% python3 -q
>>> import numpy as np
>>> from numpy import linalg as LA
>>> np.set_printoptions(precision=2, suppress=True, linewidth=100, floatmode="fixed")
>>> A = np.loadtxt("w.csv", delimiter=",")
>>> A.round(2) + 0
array([[-0.43,  0.59, -0.15,  0.66],
       [-0.37, -0.80, -0.12,  0.45],
       [ 0.80, -0.05,  0.09,  0.59],
       [-0.18,  0.00,  0.98,  0.11]])
>>> # keeps lengths
>>> np.round(LA.det(2 * A), 2), round(LA.det(A), 2)
(np.float64(-16.0), np.float64(-1.0))
>>> round(np.einsum("ij,ji->", A, A), 2)
np.float64(1.09)
>>> np.round(np.poly(A), 2) + 0
array([ 1.00,  1.04,  0.00, -1.04, -1.00])
>>> print(LA.eigvals(A))
[ 1.00+0.00j -0.52+0.85j -0.52-0.85j -1.00+0.00j]
>>> round(LA.eigvals(A).sum().real, 2)
np.float64(-1.04)
>>> U, sv, Vh = LA.svd(A, full_matrices=False)
>>> U.shape, sv.shape, Vh.shape
((4, 4), (4,), (4, 4))
>>> np.round(Vh @ Vh.T, 2) + 0
array([[1.00, 0.00, 0.00, 0.00],
       [0.00, 1.00, 0.00, 0.00],
       [0.00, 0.00, 1.00, 0.00],
       [0.00, 0.00, 0.00, 1.00]])
>>> np.sqrt((sv ** 2).sum()), np.round(LA.norm(A), 2)
(np.float64(2.0), np.float64(2.0))
>>> np.round(U.T @ U, 2) + 0
array([[1.00, 0.00, 0.00, 0.00],
       [0.00, 1.00, 0.00, 0.00],
       [0.00, 0.00, 1.00, 0.00],
       [0.00, 0.00, 0.00, 1.00]])
>>> np.allclose(U * sv @ Vh, A)
True
>>> Q = A.astype(float).copy()
>>> for j in range(4):
...     Q[:, j] -= Q[:, :j] @ (Q[:, :j].T @ Q[:, j])
...     Q[:, j] /= LA.norm(Q[:, j])
... 
>>> Q.round(2) + 0
array([[-0.43,  0.59, -0.15,  0.66],
       [-0.37, -0.80, -0.12,  0.45],
       [ 0.80, -0.05,  0.09,  0.59],
       [-0.18,  0.00,  0.98,  0.11]])
>>> np.round(Q.T @ A, 2) + 0
array([[1.00, 0.00, 0.00, 0.00],
       [0.00, 1.00, 0.00, 0.00],
       [0.00, 0.00, 1.00, 0.00],
       [0.00, 0.00, 0.00, 1.00]])
>>> data = np.array([[2.02, 2.0, 2.0], [3.0, 2.02, 2.0], [2.0, 2.0, 2.02]])
>>> round(np.einsum("ij,ji->", data, data), 2)
np.float64(40.24)
>>> print(np.round(LA.det(data[::-1]), 2))
0.04
>>> LA.eigvals(data)
array([ 6.34, -0.30,  0.02])
>>> t3 = np.stack([data, -2 * data, data[::-1]])
>>> print(LA.matrix_rank(t3))
[3 3 3]
>>> print(t3.sum(axis=0))
[[-0.02  0.00  0.02]
 [ 0.00  0.00  0.00]
 [ 0.02  0.00 -0.02]]
>>> LA.det(t3)
array([-0.04,  0.30,  0.04])
>>> print(np.einsum("bij,cij->bc", t3, t3))
[[ 41.24 -82.48  41.24]
 [-82.48 164.96 -82.48]
 [ 41.24 -82.48  41.24]]
>>> U, sv, Vh = LA.svd(data)
>>> np.argmax(sv[:-1] / (sv[1:] + 1e-6)) + 1
np.int64(2)
>>> other = U[:, :2] @ np.diag(sv[:2]) @ Vh[:2]
>>> LA.matrix_rank(data, rtol=0.05)
np.int64(2)
>>> np.round(np.abs(data - other).max(), 2)
np.float64(0.0)
>>> other
array([[2.02, 2.00, 2.00],
       [3.00, 2.02, 2.00],
       [2.00, 2.00, 2.02]])
>>> m1 = np.load("m.npy")
>>> m1
array([[ 0.44,  0.00,  0.42],
       [ 4.32, 12.30,  3.68],
       [ 0.13, -1.21, -0.67],
       [ 1.12,  3.73,  0.82],
       [-2.07, -4.31, -1.92],
       [-1.51, -3.49, -0.98],
       [ 0.18,  0.63,  0.49],
       [-1.00, -3.05, -0.97],
       [-0.18,  0.29, -0.02],
       [ 1.51,  4.99,  1.38],
       [ 0.60,  2.93,  1.19],
       [-2.94, -7.80, -2.61],
       [-3.26, -8.72, -3.16],
       [-0.72, -1.97, -0.76],
       [ 1.05,  3.21,  0.72],
       [ 1.25,  3.86,  0.76],
       [-1.81, -6.33, -1.93],
       [ 0.94,  3.14,  1.15],
       [-1.62, -4.69, -1.49]])
>>> print(round(float(m1[4] @ m1[9]), 2))
-27.28
>>> LA.norm(m1, axis=0)
array([ 7.72, 21.88,  7.05])
>>> round(LA.norm(m1[4] - m1[9]), 2)
np.float64(10.5)
>>> print(np.round(LA.norm(m1) ** 2 / LA.norm(m1, 2) ** 2, 2))
1.0
>>> t = np.radians(135)
>>> R = np.eye(3)
>>> R[2, 2] = R[0, 0] = np.cos(t)
>>> R[2, 0], R[0, 2] = -np.sin(t), np.sin(t)
>>> print(R)
[[-0.71  0.00  0.71]
 [ 0.00  1.00  0.00]
 [-0.71  0.00 -0.71]]
>>> other = m1 @ R.T
>>> round(LA.det(R), 2), round(np.trace(R), 2)
(np.float64(1.0), np.float64(-0.41))
>>> np.allclose(LA.norm(m1, axis=1), LA.norm(other, axis=1))
True
>>> np.allclose(m1 @ m1.T, other @ other.T)
True
>>> np.abs(other - m1).max(axis=0)
array([4.77, 0.00, 9.34])
>>> M = np.load("mat.npy")
>>> print(M)
[[2.00 1.00 0.00]
 [0.00 2.00 1.00]
 [0.00 0.00 2.00]]
>>> # triangular: eigenvalues sit on the diagonal
>>> t = np.radians(90)
>>> R = np.eye(3)
>>> R[2, 2] = R[1, 1] = np.cos(t)
>>> R[2, 1], R[1, 2] = -np.sin(t), np.sin(t)
>>> R.round(2) + 0
array([[ 1.00,  0.00,  0.00],
       [ 0.00,  0.00,  1.00],
       [ 0.00, -1.00,  0.00]])
>>> other = M @ R.T
>>> np.round(LA.det(R), 2), np.trace(R)
(np.float64(1.0), np.float64(1.0))
>>> other.round(2) + 0
array([[ 2.00,  0.00, -1.00],
       [ 0.00,  1.00, -2.00],
       [ 0.00,  2.00,  0.00]])
>>> print(LA.svd(M, compute_uv=False), LA.svd(other, compute_uv=False))
[2.76 2.12 1.36] [2.76 2.12 1.36]
>>> print(np.allclose(M @ M.T, other @ other.T))
True
